% python3 -q
>>> import numpy as np
>>> np.set_printoptions(suppress=True, linewidth=120)
>>> tidy = lambda a: np.round(a, 1) + 0
>>> m1 = np.load("sample8.npy")
>>> m1
array([[ -2.1,  -2.7,   2.7,  -1.8],
       [  6. ,  10.2,   5.9,  13. ],
       [ -0.8,  -1. ,  -4.8,  -6. ],
       [  0.6,   1.8,  -4. ,  -2.1],
       [ -8.7, -10.8,   5.4,  -4.5],
       [  3.7,   4.8,  -3.4,  -1. ],
       [  1.5,   2.8,  -0.7,   0.9],
       [  0.5,   3.6,   6.7,   9.8],
       [ -3.3,  -3.6,   0.9,  -2.5],
       [ -6.7, -10.3,   0.4, -11.2],
       [-16.1, -21.4,   4.6, -13.9],
       [  3.5,   6.4,   0.8,   5.9],
       [ -3.7,  -5.2,  -1.9,  -7.4],
       [ -3. ,  -2.5,   9.9,   5.5],
       [  1.7,   2.5,   0.9,   0.9],
       [ -5.1,  -8.4,  -4.1, -13.2],
       [-18.1, -24.5,   6.9, -15.2],
       [  6.1,  10.8,  -0.2,   9.9],
       [ -1.8,  -1.5,   6.2,   2.8],
       [ -3.4,  -4.3,  -0.4,  -4.9],
       [  5.9,   9.8,  -1.8,   6.8],
       [  6.5,  12.6,   4.4,  16.1],
       [  1.2,   1.8,   1.3,   0.6],
       [  1.5,   1.8,  -3.5,  -3.3],
       [-10.4, -15.4,  -8. , -21.2],
       [ -6.6,  -9.5,  -3.6, -12.4],
       [  7.9,  12.7,   0.7,  10.9],
       [ -1.8,  -0.7,  -0.3,   0.1],
       [  2.4,   4.2,  -5.1,  -0.9],
       [ -0.4,   0.5,   2.1,   1.4],
       [  7.7,  12. ,  -4.2,   6.4],
       [ -1.6,  -2.1,   2.1,  -2. ],
       [ 12.6,  19.3,   1.4,  16.8]])
>>> Q, r_ = np.linalg.qr(m1)
>>> np.allclose(r_.T @ r_, m1.T @ m1)
True
>>> Q.shape, r_.shape
((33, 4), (4, 4))
>>> tidy(Q @ r_)
array([[ -2.1,  -2.7,   2.7,  -1.8],
       [  6. ,  10.2,   5.9,  13. ],
       [ -0.8,  -1. ,  -4.8,  -6. ],
       [  0.6,   1.8,  -4. ,  -2.1],
       [ -8.7, -10.8,   5.4,  -4.5],
       [  3.7,   4.8,  -3.4,  -1. ],
       [  1.5,   2.8,  -0.7,   0.9],
       [  0.5,   3.6,   6.7,   9.8],
       [ -3.3,  -3.6,   0.9,  -2.5],
       [ -6.7, -10.3,   0.4, -11.2],
       [-16.1, -21.4,   4.6, -13.9],
       [  3.5,   6.4,   0.8,   5.9],
       [ -3.7,  -5.2,  -1.9,  -7.4],
       [ -3. ,  -2.5,   9.9,   5.5],
       [  1.7,   2.5,   0.9,   0.9],
       [ -5.1,  -8.4,  -4.1, -13.2],
       [-18.1, -24.5,   6.9, -15.2],
       [  6.1,  10.8,  -0.2,   9.9],
       [ -1.8,  -1.5,   6.2,   2.8],
       [ -3.4,  -4.3,  -0.4,  -4.9],
       [  5.9,   9.8,  -1.8,   6.8],
       [  6.5,  12.6,   4.4,  16.1],
       [  1.2,   1.8,   1.3,   0.6],
       [  1.5,   1.8,  -3.5,  -3.3],
       [-10.4, -15.4,  -8. , -21.2],
       [ -6.6,  -9.5,  -3.6, -12.4],
       [  7.9,  12.7,   0.7,  10.9],
       [ -1.8,  -0.7,  -0.3,   0.1],
       [  2.4,   4.2,  -5.1,  -0.9],
       [ -0.4,   0.5,   2.1,   1.4],
       [  7.7,  12. ,  -4.2,   6.4],
       [ -1.6,  -2.1,   2.1,  -2. ],
       [ 12.6,  19.3,   1.4,  16.8]])
>>> tidy(abs(r_[0, 0])), tidy(np.linalg.norm(m1[:, 0]))
(np.float64(37.6), np.float64(37.6))
>>> tidy(r_)
array([[ 37.6,  54.5,  -3.8,  44.4],
       [  0. ,  -7.5, -13.3, -18.9],
       [  0. ,   0. ,  19.3,  17.3],
       [  0. ,   0. ,   0. ,  -7.2]])
>>> tidy(Q)
array([[-0.1,  0. ,  0.1,  0.3],
       [ 0.2, -0.2,  0.2,  0.2],
       [ 0. ,  0. , -0.3,  0.1],
       [ 0. , -0.1, -0.3,  0. ],
       [-0.2, -0.2,  0.1,  0. ],
       [ 0.1,  0.1, -0.1,  0.3],
       [ 0. , -0.1, -0.1,  0.1],
       [ 0. , -0.4,  0.1, -0.1],
       [-0.1, -0.2, -0.1,  0. ],
       [-0.2,  0.1,  0. ,  0.3],
       [-0.4, -0.3,  0. , -0.1],
       [ 0.1, -0.2, -0.1,  0.1],
       [-0.1,  0. , -0.1,  0.2],
       [-0.1, -0.2,  0.3,  0.2],
       [ 0. ,  0. ,  0.1,  0.3],
       [-0.1,  0.1, -0.1,  0.3],
       [-0.5, -0.2,  0.1,  0. ],
       [ 0.2, -0.3, -0.2, -0.1],
       [ 0. , -0.1,  0.2,  0.2],
       [-0.1, -0.1, -0.1,  0.1],
       [ 0.2, -0.2, -0.2,  0. ],
       [ 0.2, -0.4,  0. , -0.1],
       [ 0. ,  0. ,  0.1,  0.3],
       [ 0. ,  0. , -0.1,  0.2],
       [-0.3,  0. , -0.4,  0.1],
       [-0.2,  0. , -0.2,  0.1],
       [ 0.2, -0.2,  0. ,  0.1],
       [ 0. , -0.3, -0.2, -0.1],
       [ 0.1, -0.1, -0.3,  0. ],
       [ 0. , -0.1,  0. ,  0.1],
       [ 0.2, -0.1, -0.3,  0.1],
       [ 0. ,  0. ,  0.1,  0.3],
       [ 0.3, -0.1,  0. ,  0.2]])
